$ python -q
>>> import numpy as np
>>> np.set_printoptions(precision=2, suppress=True, linewidth=100)
>>> def rd(a):
...     return np.round(a, 2) + 0
... 
>>> F = np.load("mat.npy")
>>> F
array([[-21.47,  -0.67,  -0.54, -38.45, -21.37,  39.21,   0.93,  19.44,  40.23, -17.98, -21.91],
       [-19.69,  -1.68,  -1.06, -40.81, -20.01,  41.91,   0.13,  20.54,  40.86, -18.41, -21.41],
       [-20.05,   0.62,   1.04, -40.66, -20.02,  39.77,  -1.14,  19.16,  42.89, -19.96, -19.4 ],
       [-17.51,   0.71,  -0.31, -40.2 , -22.49,  39.84,   0.38,  20.78,  39.58, -20.3 , -22.12],
       [-18.38,  -1.24,  -0.64, -39.28, -18.18,  41.13,  -0.04,  20.62,  39.82, -20.01, -19.44],
       [-19.24,   1.1 ,  -1.68, -41.19, -19.89,  38.13,   0.67,  20.47,  41.06, -20.64, -21.4 ],
       [-20.19,  -0.21,   0.02, -39.78, -19.91,  39.28,  -0.03,  20.  ,  41.3 , -19.52, -18.93],
       [-20.23,   1.5 ,  -0.2 , -40.39, -19.09,  39.16,  -1.97,  20.02,  39.5 , -21.79, -18.35],
       [-20.19,   0.38,  -0.13, -39.16, -20.78,  39.41,  -3.01,  19.31,  38.01, -21.98, -19.46],
       [-19.67,   1.65,  -0.09, -39.41, -21.18,  39.92,   0.07,  19.29,  39.95, -21.  , -20.73],
       [-20.81,   0.68,   0.39, -39.01, -19.7 ,  40.73,   0.19,  19.42,  39.36, -20.84, -19.63]])
>>> left, s, Vt = np.linalg.svd(F)
>>> np.argmax(s[:-1] / (s[1:] + 1e-6)) + 1
np.int64(1)
>>> out = left[:, :1] @ np.diag(s[:1]) @ Vt[:1]
>>> rd(np.linalg.norm(F - out) / np.linalg.norm(F))
np.float64(0.04)
>>> K = np.loadtxt("sample12.csv", delimiter=",")
>>> K
array([[ 0.,  4., -1., -3., -6., -1.,  7., -2., -4.],
       [-3.,  2.,  9.,  6.,  2.,  1.,  9., -4.,  2.],
       [ 4.,  1., -7.,  3.,  3., -4., -7.,  1., -4.],
       [ 2.,  3.,  7., -7., -6.,  8.,  9.,  6., -4.],
       [ 8.,  2., -6., -2.,  9., -1., -2.,  9., -4.],
       [-3.,  4.,  7., -4.,  8.,  0., -9., -9.,  4.],
       [-1., -9., -7.,  2., -5., -7., -7.,  5.,  0.],
       [ 9., -2.,  8., -5., -6., -3., -2.,  9.,  3.],
       [ 0.,  0.,  0.,  0.,  0.,  0.,  0.,  0.,  0.]])
>>> # looks like rank 8
>>> np.argsort(-np.linalg.norm(K, axis=0).round(6), kind="stable")[:3]
array([6, 2, 7])
>>> np.linalg.cond(K) > 100
np.True_
>>> print(np.linalg.matrix_rank(K, rtol=0.1))
8
>>> print(rd(K @ np.linalg.pinv(K) @ K))
[[ 0.  4. -1. -3. -6. -1.  7. -2. -4.]
 [-3.  2.  9.  6.  2.  1.  9. -4.  2.]
 [ 4.  1. -7.  3.  3. -4. -7.  1. -4.]
 [ 2.  3.  7. -7. -6.  8.  9.  6. -4.]
 [ 8.  2. -6. -2.  9. -1. -2.  9. -4.]
 [-3.  4.  7. -4.  8.  0. -9. -9.  4.]
 [-1. -9. -7.  2. -5. -7. -7.  5.  0.]
 [ 9. -2.  8. -5. -6. -3. -2.  9.  3.]
 [ 0.  0.  0.  0.  0.  0.  0.  0.  0.]]
>>> print(np.linalg.lstsq(K[:-1].T, K[-1])[2])
8
>>> np.allclose(K[:-1].T @ np.linalg.lstsq(K[:-1].T, K[-1])[0], K[-1])
True
>>> np.abs(np.diag(np.linalg.qr(K)[1])) > 1e-9
array([ True,  True,  True,  True,  True,  True,  True,  True, False])
